In [1]: import numpy as np

In [2]: import numpy.linalg as la

In [3]: np.set_printoptions(suppress=True, linewidth=200)

In [4]: X = np.load("sample17.npy")

In [5]: print(X)
[[ 1.  0.  0.  0.  0.  0.  0.  0.  0.  0.  0.]
 [ 0. -1.  0.  0.  0.  0.  0.  0.  0.  0.  0.]
 [ 0.  0.  1.  0.  0.  0.  0.  0.  0.  0.  0.]
 [ 0.  0.  0.  1.  0.  0.  0.  0.  0.  0.  0.]
 [ 0.  0.  0.  0.  1.  0.  0.  0.  0.  0.  0.]
 [ 0.  0.  0.  0.  0.  1.  0.  0.  0.  0.  0.]
 [ 0.  0.  0.  0.  0.  0. -1.  0.  0.  0.  0.]
 [ 0.  0.  0.  0.  0.  0.  0.  1.  0.  0.  0.]
 [ 0.  0.  0.  0.  0.  0.  0.  0.  1.  0.  0.]
 [ 0.  0.  0.  0.  0.  0.  0.  0.  0.  1.  0.]
 [ 0.  0.  0.  0.  0.  0.  0.  0.  0.  0.  1.]]

In [6]: print((la.matrix_power((X != 0) + (X.T != 0) + np.eye(11), 11) > 0).astype(int))
[[1 0 0 0 0 0 0 0 0 0 0]
 [0 1 0 0 0 0 0 0 0 0 0]
 [0 0 1 0 0 0 0 0 0 0 0]
 [0 0 0 1 0 0 0 0 0 0 0]
 [0 0 0 0 1 0 0 0 0 0 0]
 [0 0 0 0 0 1 0 0 0 0 0]
 [0 0 0 0 0 0 1 0 0 0 0]
 [0 0 0 0 0 0 0 1 0 0 0]
 [0 0 0 0 0 0 0 0 1 0 0]
 [0 0 0 0 0 0 0 0 0 1 0]
 [0 0 0 0 0 0 0 0 0 0 1]]

In [7]: print(np.flatnonzero(la.matrix_power((X != 0) + (X.T != 0) + np.eye(11), 11)[3]))
[3]

In [8]: A2 = la.inv(X)

In [9]: print(np.round(la.det(X) * A2, 2))
[[ 1.  0.  0.  0.  0.  0.  0.  0.  0.  0.  0.]
 [-0. -1. -0. -0. -0. -0. -0. -0. -0. -0. -0.]
 [ 0.  0.  1.  0.  0.  0.  0.  0.  0.  0.  0.]
 [ 0.  0.  0.  1.  0.  0.  0.  0.  0.  0.  0.]
 [ 0.  0.  0.  0.  1.  0.  0.  0.  0.  0.  0.]
 [ 0.  0.  0.  0.  0.  1.  0.  0.  0.  0.  0.]
 [-0. -0. -0. -0. -0. -0. -1. -0. -0. -0. -0.]
 [ 0.  0.  0.  0.  0.  0.  0.  1.  0.  0.  0.]
 [ 0.  0.  0.  0.  0.  0.  0.  0.  1.  0.  0.]
 [ 0.  0.  0.  0.  0.  0.  0.  0.  0.  1.  0.]
 [ 0.  0.  0.  0.  0.  0.  0.  0.  0.  0.  1.]]

In [10]: print(np.round(la.slogdet(X)[0], 2))
1.0

In [11]: print(X @ A2)
[[1. 0. 0. 0. 0. 0. 0. 0. 0. 0. 0.]
 [0. 1. 0. 0. 0. 0. 0. 0. 0. 0. 0.]
 [0. 0. 1. 0. 0. 0. 0. 0. 0. 0. 0.]
 [0. 0. 0. 1. 0. 0. 0. 0. 0. 0. 0.]
 [0. 0. 0. 0. 1. 0. 0. 0. 0. 0. 0.]
 [0. 0. 0. 0. 0. 1. 0. 0. 0. 0. 0.]
 [0. 0. 0. 0. 0. 0. 1. 0. 0. 0. 0.]
 [0. 0. 0. 0. 0. 0. 0. 1. 0. 0. 0.]
 [0. 0. 0. 0. 0. 0. 0. 0. 1. 0. 0.]
 [0. 0. 0. 0. 0. 0. 0. 0. 0. 1. 0.]
 [0. 0. 0. 0. 0. 0. 0. 0. 0. 0. 1.]]
